$ python3 -q
>>> import numpy as np
>>> from numpy import linalg as LA
>>> np.set_printoptions(precision=1, suppress=True, linewidth=200)
>>> F = np.array([[0.3, 2.8, -0.2],
...     [-0.6, -2.8, 0.9],
...     [0.5, 3.2, -1.1],
...     [-0.3, -1.5, 0.3],
...     [-0.5, -1.8, 0.9],
...     [0.6, 2.0, -1.1],
...     [-0.1, -1.9, 0.4],
...     [0.7, 3.2, -0.9],
...     [0.5, 1.9, -0.5],
...     [0.6, 1.5, 0.1],
...     [-0.1, 2.0, -0.5],
...     [-0.1, 1.9, -0.7],
...     [-0.2, 1.8, -0.2],
...     [0.3, 0.3, 0.4],
...     [-0.6, -1.6, 0.6]])
>>> P = F @ LA.solve(F.T @ F, F.T)
>>> P @ F[:, 0]
array([ 0.3, -0.6,  0.5, -0.3, -0.5,  0.6, -0.1,  0.7,  0.5,  0.6, -0.1, -0.1, -0.2,  0.3, -0.6])
>>> np.trace(P)
np.float64(3.0)
>>> mat = np.load("w.npy")
>>> mat
array([[-0.8, -1. , -0.1, -4.3, -2.5, -0.1,  1. , -0.4,  1.8, -0.3,  1.8, -4. ],
       [-0.5, -0.4,  0.8, -4. ,  2.1,  0.7, -1.9, -2.4,  0.6, -2. , -0.8, -0.4],
       [ 1.6,  1.5,  5.3,  0.7, -1.3, -2.4, -1.6,  0.6,  0.2, -0.3, -0.2,  0.7],
       [-1.4,  1. , -0.2,  2.9,  0.5, -1.6,  0.5, -0.3,  0.4,  1.4,  0.3,  0.2],
       [ 2.8, -0.7,  3.4, -2.8, -2.2, -0.9, -2.2, -0.9,  0.5, -0.9,  0.8, -2.4],
       [-2.2,  0.8,  2.7, -0.2,  3.3,  5.6,  0.8,  0.9,  0.1,  0.8,  0. ,  2.9],
       [-0.6, -1.9,  0.1, -1.4,  3.3, -2.4, -1.8,  0.8,  0.4, -0.8,  1.4, -0.7],
       [ 0.7, -0.2,  0.5, -2.9, -2.3,  1.1,  2.2,  1.7, -0.3,  0.9, -0.7,  2.9],
       [ 1. , -1.4,  0.7, -2.3, -3.5, -0.3, -1.7,  0.6, -0.7, -0.7,  0.3,  1.2],
       [ 2.6,  2.3,  2.9,  1.2, -3.3, -0.9, -1.6, -0.8, -0.4, -0.8,  0.3, -2.2],
       [ 1.4,  1.5, -4.8, -1.9, -0.1, -0.4, -0.3,  1.6, -0.6,  0.8, -0.5, -0.5],
       [-1. , -1.8, -2.8,  0.2, -0.1,  1. ,  0.6, -0.8, -0.2, -1. ,  0.8,  1. ],
       [ 1.1,  1.1, -2.8,  3.6,  0.2, -1.8, -0.7, -0.9,  1.8,  0. ,  0.2, -1.8],
       [-0.1, -1.1, -2.2,  1.6, -0.7,  2.6, -0.7,  1.2,  0.5,  0. , -0.6, -2.5],
       [-0.9, -2.8,  7.9,  1. , -2. , -2. ,  2.1,  0.2, -0.8,  0.4, -0.5, -0.4],
       [ 0. ,  4.2,  0. , -1.3,  1.1,  2.4,  2.2,  0.4,  1. , -1.9,  0.3,  2.3],
       [ 0. , -4. , -2.8,  0.4,  3.9, -0.3, -0.9, -1.6, -1.2, -0.7, -1.1,  2.4],
       [-2.7,  0.1,  1.8,  0.4, -1.1,  1.1, -1.2, -0.3, -1. ,  1.7, -0.2,  2.5],
       [ 1.8,  0.1,  0.1, -1.8,  3.4,  0.8,  3.9,  0. , -0.1,  0. , -0.2,  0.3],
       [ 0.7,  0.5,  7. ,  0.3, -1.1,  1.2,  2.3, -0.1,  0.4, -1.4,  1.9,  1.4],
       [-1.7, -2.1,  0.7,  3.7, -2.5, -1.5,  0.7,  1.8, -0.7,  1.7,  2.9,  1. ],
       [-1. ,  0.2, -2.8,  0. , -0.1,  1.5, -1.1,  0.4,  2.3,  1.7,  0.4,  0.6],
       [ 0. , -4.6,  3.2,  6.6,  1.7,  0.2, -4.2, -1.3,  0.3,  1.7,  0. ,  2.2]])
>>> left, sig, vt = LA.svd(mat, full_matrices=False)
>>> round(np.sqrt((sig ** 2).sum()), 1), np.round(LA.norm(mat), 1)
(np.float64(31.3), np.float64(31.3))
>>> np.abs(left[:, 0]).round(6).argmax()
np.int64(14)
>>> np.cumsum(sig ** 2) / np.sum(sig ** 2)
array([0.3, 0.5, 0.6, 0.7, 0.8, 0.9, 0.9, 0.9, 1. , 1. , 1. , 1. ])
>>> sig
array([16.3, 14. , 12.5, 10. ,  8.6,  7.5,  6.8,  5.4,  4.5,  4.4,  3.3,  2.4])
>>> x0 = np.array([2, 2, 3, 0, 0, 2, 0, 0, 0, 2, 2, 1])
>>> (mat @ x0).argmax()
np.int64(19)
>>> mat @ np.eye(12)[6]
array([ 1. , -1.9, -1.6,  0.5, -2.2,  0.8, -1.8,  2.2, -1.7, -1.6, -0.3,  0.6, -0.7, -0.7,  2.1,  2.2, -0.9, -1.2,  3.9,  2.3,  0.7, -1.1, -4.2])
>>> W0 = np.loadtxt("test2.csv", delimiter=",")
>>> W0
array([[ 1. ,  0.1, -0.4,  0.2,  0.5, -0.1, -0.6, -0.1,  0. ,  0.7],
       [ 0.4,  0.2, -0.1, -0.6,  0. ,  0.1,  0.5, -0.8, -0.2,  0.3],
       [-0.4, -0.1, -0.1, -0.5, -0.9, -0.3,  0.5,  0.8,  0.2, -0.8],
       [-0.2,  1.2, -0.1,  0.9,  0.4,  0.5,  0.7, -0.4, -0.5, -0.1],
       [ 0. ,  0.4,  0.3, -0.4,  0.7,  0.2,  0.6,  0.5,  0.8,  0.9],
       [ 1. ,  0. ,  0.4, -0.2, -0.7, -0.1, -0.6, -0.4, -0.2, -0.2],
       [ 0.1,  0. ,  0.3, -0.4,  0.5,  0.8, -1.3, -0.5,  0.5, -0.5],
       [-0.2,  1.1,  0. , -0.4, -1.1, -0.5, -0.3,  0. , -0.7,  0.7],
       [ 0.6,  0. , -0.4,  1.1,  0.1,  0.4, -0.3, -0.3,  1.2,  0.1],
       [-0.3, -0.3,  0.4, -0.5,  0.5, -1.7,  0.5, -0.3,  0. , -0.3],
       [-0.8,  0.6, -0.5, -0.7,  0.2, -0.1,  0. , -0.7,  0.7, -0.1],
       [-0.4,  0.1,  0.1, -0.2, -0.4, -0.2,  0.7, -0.5, -0.3,  0.7],
       [-0.9, -0.6, -1. ,  0. ,  0.2,  0.2, -0.3,  0.7, -0.4,  0.2],
       [-1. , -0.9,  0.8, -0.2, -0.1, -0.1, -0.2,  0.1,  0.4,  0.2]])
>>> P = W0 @ LA.solve(W0.T @ W0, W0.T)
>>> np.allclose(P @ P, P)
True
>>> np.trace(P)
np.float64(10.0)
>>> np.round(P @ W0[:, 8], 1) + 0
array([ 0. , -0.2,  0.2, -0.5,  0.8, -0.2,  0.5, -0.7,  1.2,  0. ,  0.7, -0.3, -0.4,  0.4])
>>> np.round(LA.eigvalsh(P), 1) + 0
array([0., 0., 0., 0., 1., 1., 1., 1., 1., 1., 1., 1., 1., 1.])
